$ ipython --no-banner

In [1]: import numpy as np

In [2]: np.set_printoptions(suppress=True, linewidth=200)

In [3]: other = np.array([[0, 0, 1, -2], [-2, -3, -3, -2], [0, 2, -2, -2], [2, 3, 1, -1]])

In [4]: arr = np.tril(other)

In [5]: arr
Out[5]: 
array([[ 0,  0,  0,  0],
       [-2, -3,  0,  0],
       [ 0,  2, -2,  0],
       [ 2,  3,  1, -1]])

In [6]: np.linalg.matrix_rank(arr)
Out[6]: np.int64(3)

In [7]: np.diff(arr, axis=0)
Out[7]: 
array([[-2, -3,  0,  0],
       [ 2,  5, -2,  0],
       [ 2,  1,  3, -1]])

In [8]: arr[:, 4]
---------------------------------------------------------------------------
IndexError                                Traceback (most recent call last)
Cell In[8], line 1
----> 1 arr[:, 4]

IndexError: index 4 is out of bounds for axis 1 with size 4

In [9]: arr.mean(axis=0)
Out[9]: array([ 0.  ,  0.5 , -0.25, -0.25])

In [10]: print(round(float(np.linalg.norm(arr)), 2))
6.0

In [11]: arr.sum(axis=0)
Out[11]: array([ 0,  2, -1, -1])

In [12]: np.count_nonzero(arr)
Out[12]: np.int64(8)

In [13]: arr - arr[0]
Out[13]: 
array([[ 0,  0,  0,  0],
       [-2, -3,  0,  0],
       [ 0,  2, -2,  0],
       [ 2,  3,  1, -1]])

In [14]: print(arr.sum(axis=1))
[ 0 -5  0  5]

In [15]: print(np.abs(arr).max())
3

In [16]: np.zeros(4, 4)
---------------------------------------------------------------------------
TypeError                                 Traceback (most recent call last)
Cell In[16], line 1
----> 1 np.zeros(4, 4)

TypeError: Cannot interpret '4' as a data type

In [17]: M = np.loadtxt("x.csv", delimiter=",")

In [18]: M
Out[18]: 
array([[ 3.6 , -3.31,  0.25,  1.14,  0.14, -3.56],
       [ 2.6 ,  0.66, -2.15, -1.05, -1.16, -2.49],
       [-1.81,  1.02,  4.95, -2.13, -5.5 , -1.74],
       [ 0.69, -2.08,  2.98, -5.18, -3.33,  5.43],
       [-2.04, -2.33, -2.01,  1.05,  2.52,  0.91],
       [-0.51, -2.74,  4.34,  0.99, -1.09,  2.19],
       [-1.04,  2.91, -0.17,  3.04,  1.93, -5.53],
       [ 0.19,  0.78, -0.45, -0.9 ,  0.42, -0.78],
       [-0.41, -4.68, -3.64,  1.36, -1.32,  3.07],
       [ 2.78,  0.77,  3.17, -2.48, -0.13,  3.68],
       [-2.85,  0.55,  4.33,  0.76, -1.77, -5.89],
       [-0.77,  0.33,  2.38,  3.6 ,  0.14,  5.9 ],
       [ 0.61,  0.32,  3.67,  2.72,  0.79, -2.59],
       [ 1.97,  4.04, -2.98,  3.24,  0.33,  0.13],
       [ 1.62, -1.01, -0.24,  0.86, -1.18, -2.72],
       [ 0.39, -0.78, -0.91,  2.57, -3.27, -1.9 ],
       [-3.  , -1.5 , -2.07,  0.05, -0.99,  6.05],
       [ 0.38,  2.94,  2.  , -2.91, -0.75, -1.02],
       [ 2.3 , -1.14,  0.26,  3.07,  1.44,  2.7 ],
       [-3.68,  3.73,  0.73,  1.07,  2.13,  2.79],
       [-0.94,  2.57, -0.46, -1.71,  2.77,  0.27],
       [ 2.89,  0.54, -4.29, -0.18, -0.77, -0.04],
       [ 0.9 , -2.29,  1.68, -0.09, -2.16,  1.75],
       [-1.64,  1.17,  4.53, -2.18,  2.86,  2.24],
       [-0.65, -0.86,  2.77, -1.29,  1.79,  2.64],
       [-1.98,  2.78, -0.68, -1.93,  2.79,  0.66]])

In [19]: basis = M[[10, 2]].astype(float)

In [20]: for _ in range(7):
    ...:     z = np.linalg.norm(M[:, None] - basis, axis=-1).argmin(axis=1)
    ...:     basis = np.array([M[z == j].mean(axis=0) for j in range(2)])
    ...: 

In [21]: z
Out[21]: array([0, 0, 1, 1, 0, 1, 0, 0, 1, 1, 0, 1, 0, 0, 0, 0, 1, 0, 1, 0, 0, 0, 1, 1, 1, 0])

In [22]: print(np.bincount(z))
[15 11]

In [23]: np.round(basis[1] - basis[0], 2)
Out[23]: array([-0.31, -2.05,  2.16, -0.91, -1.08,  4.53])

In [24]: print(basis.round(2))
[[ 0.11  0.96 -0.22  0.52  0.33 -1.45]
 [-0.19 -1.09  1.94 -0.39 -0.75  3.08]]

In [25]: x0 = np.array([1, 2, -3, -3, 1, 0])

In [26]: rhs = M @ x0

In [27]: np.round(np.linalg.solve(M.T @ M, M.T @ rhs), 2) + 0
Out[27]: array([ 1.,  2., -3., -3.,  1.,  0.])

In [28]: rng = np.random.default_rng(318222)

In [29]: rhs = rhs + 0.1 * rng.normal(size=26)

In [30]: rhs.round(2)
Out[30]: 
array([ -7.07,  12.4 , -13.59,  -0.25,  -1.32, -23.1 ,  -1.91,   6.25,  -4.19,   2.01, -18.81, -17.71, -17.04,   9.46,  -3.59,  -9.48,  -0.93,   8.19,  -8.48,   0.47,  13.52,  16.57, -10.3 ,  -3.66,
        -4.9 ,  14.14])

In [31]: c, *_ = np.linalg.lstsq(M, rhs)

In [32]: c.round(2) + 0
Out[32]: array([ 0.99,  1.99, -2.99, -2.99,  0.99,  0.  ])

In [33]: np.round(np.linalg.norm(rhs - M @ c), 2)
Out[33]: np.float64(0.49)

In [34]: [round(float(np.linalg.norm(np.linalg.solve(M.T @ M + lam * np.eye(6), M.T @ rhs))), 2) for lam in (0, 1, 10, 100)]
Out[34]: [4.88, 4.84, 4.51, 2.72]

In [35]: Xc = M - M.mean(axis=0)

In [36]: Uu, sig, vt = np.linalg.svd(Xc, full_matrices=False)

In [37]: np.round((sig ** 2).sum() ** 2 / (sig ** 4).sum(), 2)
Out[37]: np.float64(4.65)

In [38]: np.abs(vt[0]).argmax()
Out[38]: np.int64(5)

In [39]: np.round(vt[0] * np.sign(vt[0, np.abs(vt[0]).argmax()]), 2)
Out[39]: array([-0.11, -0.23,  0.15, -0.25, -0.02,  0.92])

In [40]: Xc = M - M.mean(axis=0)

In [41]: V = np.linalg.svd(Xc)[2][:3]

In [42]: other = Xc - Xc @ V.T @ V

In [43]: np.round(np.linalg.norm(other) / np.linalg.norm(Xc), 2)
Out[43]: np.float64(0.51)

In [44]: np.linalg.norm(other, axis=1).round(6).argmax()
Out[44]: np.int64(11)

In [45]: print(np.round(np.diag(V.T @ V), 2))
[0.21 0.51 0.72 0.21 0.43 0.92]

In [46]: def softmax(z):
    ...:     e = np.exp(z - z.max(axis=-1, keepdims=True))
    ...:     return e / e.sum(axis=-1, keepdims=True)
    ...: 

In [47]: np.round(softmax(M[17] + -1), 2) + 0
Out[47]: array([0.05, 0.66, 0.26, 0.  , 0.02, 0.01])

In [48]: att = M @ M.T / np.sqrt(6)

In [49]: softmax(att).round(6).argmax(axis=1)
Out[49]: array([ 0,  1,  2,  3,  4,  5,  6, 17,  8,  3, 10, 11, 10, 13,  0, 15, 16,  2, 11, 19, 25, 21,  3, 23, 23, 25])

In [50]: np.round(softmax(att)[17] @ M, 2)
Out[50]: array([-1.02,  1.67,  3.89, -2.38, -3.68, -1.43])

In [51]: J = np.load("dump.npy")

In [52]: J
Out[52]: 
array([[  4., -11.,  11.,  -9.],
       [  4., -23.,  23., -15.],
       [  4., -38.,  38., -24.],
       [  0., -18.,  18., -12.]])

In [53]: other = J / np.linalg.norm(J, axis=1, keepdims=True)

In [54]: gram = other @ other.T

In [55]: (gram - 2 * np.eye(4)).round(6).argmax(axis=1)
Out[55]: array([1, 2, 1, 2])

In [56]: (np.abs(gram) > 0.9).astype(int)
Out[56]: 
array([[1, 1, 1, 1],
       [1, 1, 1, 1],
       [1, 1, 1, 1],
       [1, 1, 1, 1]])

In [57]: Uu, sig, vt = np.linalg.svd(J)

In [58]: V = vt[:(sig > 1e-8).sum()]

In [59]: x0 = J[1] + 5 * J[2] + rng.integers(2) * np.eye(4)[2]

In [60]: x0
Out[60]: array([  24., -213.,  213., -135.])

In [61]: np.round(np.diag(V.T @ V), 2)
Out[61]: array([1. , 0.5, 0.5, 1. ])

In [62]: rk = np.linalg.matrix_rank(J)

In [63]: rk
Out[63]: np.int64(3)

In [64]: N = np.linalg.svd(J)[2][rk:].T

In [65]: np.round(N[:, 0] / N[np.abs(N[:, 0]).round(6).argmax(), 0], 2) + 0
Out[65]: array([0., 1., 1., 0.])

In [66]: r0 = np.array([4, 3, 2])

In [67]: np.correlate(J[0], J[1], "full")
Out[67]: array([ -60.,  257., -510.,  657., -504.,  251.,  -36.])

In [68]: np.cross(J[0, :3], J[1, :3])
Out[68]: array([  0., -48., -48.])

In [69]: F = np.load("mat.npy")

In [70]: F
Out[70]: 
array([[ 3,  1,  3,  4],
       [ 1, 21,  0,  1],
       [ 4,  1, 22,  5],
       [ 0,  3,  3, 21]])

In [71]: O, Rm = np.linalg.qr(F)

In [72]: Rm.round(2)
Out[72]: 
array([[ -5.1 ,  -5.49, -19.02,  -6.47],
       [  0.  , -20.54,   3.43,  -2.8 ],
       [  0.  ,   0.  , -11.33,  -6.31],
       [  0.  ,   0.  ,   0.  ,  19.84]])

In [73]: np.round(abs(Rm[0, 0]), 2), round(np.linalg.norm(F[:, 0]), 2)
Out[73]: (np.float64(5.1), np.float64(5.1))

In [74]: E = np.loadtxt("data.csv", delimiter=",")

In [75]: E
Out[75]: 
array([[0., 0., 0., 0.],
       [0., 2., 0., 0.],
       [0., 0., 1., 0.],
       [0., 0., 0., 0.]])

In [76]: np.round(np.sort(np.linalg.eigvals(E)), 2)
Out[76]: array([0., 0., 1., 2.])

In [77]: print([int(np.linalg.matrix_rank(np.linalg.matrix_power(E, p))) for p in range(1, 5)])
[2, 2, 2, 2]

In [78]: print(np.linalg.matrix_rank(E - E[0, 0] * np.eye(4)))
2

In [79]: E @ E
Out[79]: 
array([[0., 0., 0., 0.],
       [0., 4., 0., 0.],
       [0., 0., 1., 0.],
       [0., 0., 0., 0.]])

In [80]: x0 = np.array([0, 2, 1, 7])

In [81]: a = np.maximum(E @ x0, 0)

In [82]: print(np.maximum(E @ (3 * x0), 0))
[ 0. 12.  3.  0.]

In [83]: np.maximum(E @ x0, 0) - np.maximum(-E @ x0, 0)
Out[83]: array([0., 4., 1., 0.])

In [84]: Uu, sig, vt = np.linalg.svd(E)

In [85]: V = vt[:(sig > 1e-8).sum()]

In [86]: x0 = E[1] + 5 * E[0] + rng.integers(2) * np.eye(4)[0]

In [87]: x0
Out[87]: array([1., 2., 0., 0.])

In [88]: round(float(np.linalg.norm(x0 - V.T @ V @ x0)), 2)
Out[88]: 1.0

In [89]: A = np.loadtxt("a.csv", delimiter=",")

In [90]: A.round(2)
Out[90]: 
array([[-0.9 ,  0.35, -0.27],
       [ 0.2 , -0.23, -0.95],
       [-0.4 , -0.91,  0.14]])

In [91]: P = np.triu(np.array([[3, 0, -2], [4, 1, 2], [-4, -3, 2]]), 1) + np.eye(3)

In [92]: other = P @ A @ np.linalg.inv(P)

In [93]: print(other.round(2))
[[-0.1   2.17 -5.08]
 [-0.6  -2.04  2.21]
 [-0.4  -0.91  1.15]]

In [94]: print(np.round(np.linalg.det(other), 2))
1.0

In [95]: round(A[:, 1] @ A[:, 2], 2)
Out[95]: np.float64(0.0)

In [96]: np.round(A @ A.T, 2) + 0
Out[96]: 
array([[1., 0., 0.],
       [0., 1., 0.],
       [0., 0., 1.]])

In [97]: np.round(A.T @ A, 2) + 0
Out[97]: 
array([[1., 0., 0.],
       [0., 1., 0.],
       [0., 0., 1.]])

In [98]: np.round(np.linalg.norm(A, axis=0), 2)
Out[98]: array([1., 1., 1.])

In [99]: np.round(np.linalg.svd(A, compute_uv=False), 2)
Out[99]: array([1., 1., 1.])

In [100]: x0 = np.array([0, 3, 0])

In [101]: np.round(A.T @ (A @ x0), 2) + 0
Out[101]: array([0., 3., 0.])

In [102]: np.round(np.linalg.det(A), 2)
Out[102]: np.float64(1.0)

In [103]: 3 - np.linalg.matrix_rank(A - np.eye(3), tol=1e-8)
Out[103]: np.int64(1)

In [104]: round(float(np.linalg.norm(x0)), 2), round(float(np.linalg.norm(A @ x0)), 2)
Out[104]: (3.0, 3.0)

In [105]: np.round(np.linalg.inv(A), 2)
Out[105]: 
array([[-0.9 ,  0.2 , -0.4 ],
       [ 0.35, -0.23, -0.91],
       [-0.27, -0.95,  0.14]])

In [106]: r0 = np.array([0, -1, 0])

In [107]: other = A + np.outer(r0, np.eye(3)[1])

In [108]: print(np.round(np.linalg.det(other) / np.linalg.det(A), 2), round(1 + np.linalg.solve(A, r0)[1], 2))
1.23 1.23

In [109]: print(np.linalg.matrix_rank(np.linalg.inv(other) - np.linalg.inv(A), tol=1e-8))
1

In [110]: print(np.round(softmax(A[0]), 2))
[0.16 0.55 0.29]

In [111]: print(softmax(A).sum(axis=1))
[1. 1. 1.]

In [112]: att = A @ A.T / np.sqrt(3)

In [113]: np.round(softmax(att)[0] @ A, 2)
Out[113]: array([-0.47, -0.13, -0.34])

In [114]: softmax(att).round(6).argmax(axis=1)
Out[114]: array([0, 1, 2])

In [115]: np.round(softmax(att + np.triu(np.full(att.shape, -np.inf), 1)), 2)
Out[115]: 
array([[1.  , 0.  , 0.  ],
       [0.36, 0.64, 0.  ],
       [0.26, 0.26, 0.47]])
